% python3 -q
>>> import numpy as np
>>> np.set_printoptions(precision=3, suppress=True, linewidth=140)
>>> data, _ = np.linalg.qr(np.array([[-1.2, 0.2, 0.5, -0.3, 1.2, -0.5],
...     [0.5, -1.2, -0.4, -0.3, -0.3, -0.4],
...     [1.2, 0.9, -0.2, 0.3, 0.3, 1.2],
...     [2.5, -2.6, -1.3, 0.4, 0.0, -0.6],
...     [0.2, -0.8, -0.6, -0.7, -1.5, -0.7],
...     [-0.4, -0.3, -0.8, 0.6, -1.2, 0.9]]))
>>> data
array([[-0.388, -0.248,  0.196, -0.006, -0.861,  0.091],
       [ 0.162, -0.367,  0.103,  0.227, -0.038, -0.881],
       [ 0.388,  0.711, -0.255,  0.178, -0.459, -0.19 ],
       [ 0.808, -0.403,  0.082, -0.26 , -0.199,  0.267],
       [ 0.065, -0.282, -0.333,  0.843,  0.003,  0.307],
       [-0.129, -0.237, -0.876, -0.371, -0.084, -0.12 ]])
>>> # keeps lengths
>>> r0 = np.array([-2, 0, 3, 2, -3, -1])
>>> other = data + np.outer(r0, np.eye(6)[5])
>>> other
array([[-0.388, -0.248,  0.196, -0.006, -0.861, -1.909],
       [ 0.162, -0.367,  0.103,  0.227, -0.038, -0.881],
       [ 0.388,  0.711, -0.255,  0.178, -0.459,  2.81 ],
       [ 0.808, -0.403,  0.082, -0.26 , -0.199,  2.267],
       [ 0.065, -0.282, -0.333,  0.843,  0.003, -2.693],
       [-0.129, -0.237, -0.876, -0.371, -0.084, -1.12 ]])
>>> np.linalg.matrix_rank(np.linalg.inv(other) - np.linalg.inv(data), tol=1e-8)
np.int64(1)
>>> feats = np.array([[1, 0, -2, -1, 2, 0],
...     [0, 0, 0, 0, 0, 0],
...     [-2, 0, 4, 2, -4, 0],
...     [-1, 0, 2, 1, -2, 0],
...     [2, 0, -4, -2, 4, 0],
...     [0, 0, 0, 0, 0, 0]])
>>> # column 5 repeats column 1
>>> feats @ np.linalg.pinv(feats) @ feats
array([[ 1.,  0., -2., -1.,  2.,  0.],
       [ 0.,  0.,  0.,  0.,  0.,  0.],
       [-2.,  0.,  4.,  2., -4.,  0.],
       [-1.,  0.,  2.,  1., -2.,  0.],
       [ 2.,  0., -4., -2.,  4.,  0.],
       [ 0.,  0.,  0.,  0.,  0.,  0.]])
>>> np.round(np.trace(np.linalg.pinv(feats) @ feats), 3)
np.float64(1.0)
>>> np.linalg.lstsq(feats[:-1].T, feats[-1])[2]
np.int32(1)
>>> np.unique(feats.round(6), axis=0).shape
(5, 6)
>>> r0 = np.array([2, 2, -1])
>>> np.correlate(feats[2], feats[1], "full")
array([0, 0, 0, 0, 0, 0, 0, 0, 0, 0, 0])
>>> np.cross(feats[2, :3], feats[1, :3])
array([0, 0, 0])
>>> np.polyval(r0, feats[2])
array([ 3, -1, 39, 11, 23, -1])
>>> np.array([np.convolve(row, r0, "same") for row in feats])
array([[  2,  -5,  -6,   4,   5,  -2],
       [  0,   0,   0,   0,   0,   0],
       [ -4,  10,  12,  -8, -10,   4],
       [ -2,   5,   6,  -4,  -5,   2],
       [  4, -10, -12,   8,  10,  -4],
       [  0,   0,   0,   0,   0,   0]])
>>> evals, evecs = np.linalg.eigh(feats)
>>> vec = np.array([2, -1, -3, 3, -3, 3])
>>> np.round(evecs * np.maximum(evals, 0) @ evecs.T, 3) + 0
array([[ 1.,  0., -2., -1.,  2.,  0.],
       [ 0.,  0.,  0.,  0.,  0.,  0.],
       [-2.,  0.,  4.,  2., -4.,  0.],
       [-1.,  0.,  2.,  1., -2.,  0.],
       [ 2.,  0., -4., -2.,  4.,  0.],
       [ 0.,  0.,  0.,  0.,  0.,  0.]])
>>> np.round(np.linalg.eigvalsh(feats[1:, 1:]), 3) + 0
array([0., 0., 0., 0., 9.])
>>> np.round(vec @ feats @ vec / (vec @ vec), 3), round(evals[0], 3), evals[-1]
(np.float64(0.024), np.float64(-0.0), np.float64(10.0))
>>> (np.sign(evecs[:, -1].round(6)) == np.sign(evecs[0, -1].round(6))).astype(int)
array([1, 0, 0, 0, 1, 0])
>>> np.abs(feats).sum(axis=1).max(), np.abs(evals).max()
(np.int64(12), np.float64(10.0))
>>> E = np.load("out6.npy")
>>> E
array([[  9,  -4,  -7,   0,   5,   3,  -2],
       [  7,  -5, -13,   8,  -1,  -2,  -1],
       [  3,  -6, -12,  10,   4,  -9,  -2],
       [ 11,  -4,  -7,  10,   9, -10,  -8],
       [ 13,  -3,   2,  13,  16, -14,  -2],
       [  7,  -3,  -3,  16,   7, -21,  -4],
       [  1,  -5,   5,  17,  13, -18,  -1],
       [ -8,   3,  14,  12,  21, -23,  -6],
       [-16,  10,  11,  12,  18, -30, -13],
       [ -8,   8,  12,  20,  13, -37, -16],
       [ -8,   5,  18,  18,   8, -31, -15],
       [  1,  -1,  25,  17,   7, -40, -11],
       [  3,   6,  20,  18,  11, -40,  -8],
       [  0,   4,  28,  11,   6, -44,  -9],
       [ -5,   3,  33,   4,   3, -46,  -6],
       [ -4,   9,  37,   4,  12, -48,  -9],
       [ -5,  15,  35,   2,  18, -49,  -3],
       [ -3,  14,  35,  -3,  27, -55,   0],
       [  1,  16,  35,  -3,  29, -64,   6],
       [ -4,  19,  37,  -3,  24, -70,   3],
       [ -1,  26,  43, -10,  19, -76,  -4],
       [ -6,  28,  47,  -2,  26, -84, -12],
       [  0,  34,  47,  -5,  22, -75, -14],
       [ -4,  43,  52,   1,  26, -78, -13]])
>>> cov = np.cov(E, rowvar=False)
>>> np.argsort(-E.std(axis=0).round(6), kind="stable")
array([5, 2, 1, 3, 4, 0, 6])
>>> round(float(np.corrcoef(E[:, 3], E[:, 2])[0, 1]), 3)
-0.59
>>> Ac = E - E.mean(axis=0)
>>> U, sigma, Vt = np.linalg.svd(Ac, full_matrices=False)
>>> np.abs(U[:, 0]).argmax()
np.int64(23)
>>> np.abs(Vt[-1])
array([0.098, 0.524, 0.095, 0.392, 0.332, 0.145, 0.65 ])
>>> np.searchsorted(np.cumsum(sigma ** 2) / (sigma ** 2).sum(), 0.9) + 1
np.int64(2)
>>> np.round((sigma ** 2).sum() ** 2 / (sigma ** 4).sum(), 3)
np.float64(1.333)
>>> other = E[0, 0] * E[1:] - np.outer(E[1:, 0], E[0])
>>> other
array([[   0,  -17,  -68,   72,  -44,  -39,    5],
       [   0,  -42,  -87,   90,   21,  -90,  -12],
       [   0,    8,   14,   90,   26, -123,  -50],
       [   0,   25,  109,  117,   79, -165,    8],
       [   0,    1,   22,  144,   28, -210,  -22],
       [   0,  -41,   52,  153,  112, -165,   -7],
       [   0,   -5,   70,  108,  229, -183,  -70],
       [   0,   26,  -13,  108,  242, -222, -149],
       [   0,   40,   52,  180,  157, -309, -160],
       [   0,   13,  106,  162,  112, -255, -151],
       [   0,   -5,  232,  153,   58, -363,  -97],
       [   0,   66,  201,  162,   84, -369,  -66],
       [   0,   36,  252,   99,   54, -396,  -81],
       [   0,    7,  262,   36,   52, -399,  -64],
       [   0,   65,  305,   36,  128, -420,  -89],
       [   0,  115,  280,   18,  187, -426,  -37],
       [   0,  114,  294,  -27,  258, -486,   -6],
       [   0,  148,  322,  -27,  256, -579,   56],
       [   0,  155,  305,  -27,  236, -618,   19],
       [   0,  230,  380,  -90,  176, -681,  -38],
       [   0,  228,  381,  -18,  264, -738, -120],
       [   0,  306,  423,  -45,  198, -675, -126],
       [   0,  371,  440,    9,  254, -690, -125]])
>>> E[:, 0] / E[0, 0]
array([ 1.   ,  0.778,  0.333,  1.222,  1.444,  0.778,  0.111, -0.889, -1.778, -0.889, -0.889,  0.111,  0.333,  0.   , -0.556, -0.444,
       -0.556, -0.333,  0.111, -0.444, -0.111, -0.667,  0.   , -0.444])
>>> np.linalg.matrix_rank(other), np.linalg.matrix_rank(E)
(np.int64(6), np.int64(7))
>>> vec = np.array([6, 7, -6, -3, 0, -4, -9])
>>> y = E @ vec
>>> y
array([ 74,  78,  72, 162,  80, 111, -29,  -1, 109, 168,  84,  57, 118,  84,  19,  78,  82,  99, 119, 149, 288, 328, 397, 391])
>>> np.round(np.linalg.solve(E.T @ E, E.T @ y), 3) + 0
array([ 6.,  7., -6., -3.,  0., -4., -9.])
>>> np.round(np.linalg.pinv(E) @ E, 3) + 0
array([[1., 0., 0., 0., 0., 0., 0.],
       [0., 1., 0., 0., 0., 0., 0.],
       [0., 0., 1., 0., 0., 0., 0.],
       [0., 0., 0., 1., 0., 0., 0.],
       [0., 0., 0., 0., 1., 0., 0.],
       [0., 0., 0., 0., 0., 1., 0.],
       [0., 0., 0., 0., 0., 0., 1.]])
>>> np.round(np.linalg.lstsq(E, y)[0], 3) + 0
array([ 6.,  7., -6., -3.,  0., -4., -9.])
>>> rng = np.random.default_rng(24)
>>> y = y + 0.05 * rng.normal(size=24)
>>> y
array([ 74.068,  78.017,  71.942, 161.991,  79.983, 110.989, -28.97 ,  -1.064, 109.048, 167.944,  83.991,  57.044, 118.033,  83.965,
        19.088,  78.018,  81.952,  99.002, 118.958, 149.022, 287.933, 328.024, 396.911, 391.055])
>>> c, *_ = np.linalg.lstsq(E, y)
>>> [round(float(np.linalg.norm(np.linalg.solve(E.T @ E + lam * np.eye(7), E.T @ y))), 2) for lam in (0, 1, 10, 100)]
[15.07, 15.04, 14.81, 13.05]
>>> round(np.linalg.norm(y - E @ c), 3)
np.float64(0.218)
>>> c
array([ 6.   ,  7.   , -5.999, -2.999, -0.001, -3.999, -9.   ])
>>> c.round()
array([ 6.,  7., -6., -3., -0., -4., -9.])
>>> np.round(E.T @ (y - E @ c), 3) + 0
array([0., 0., 0., 0., 0., 0., 0.])
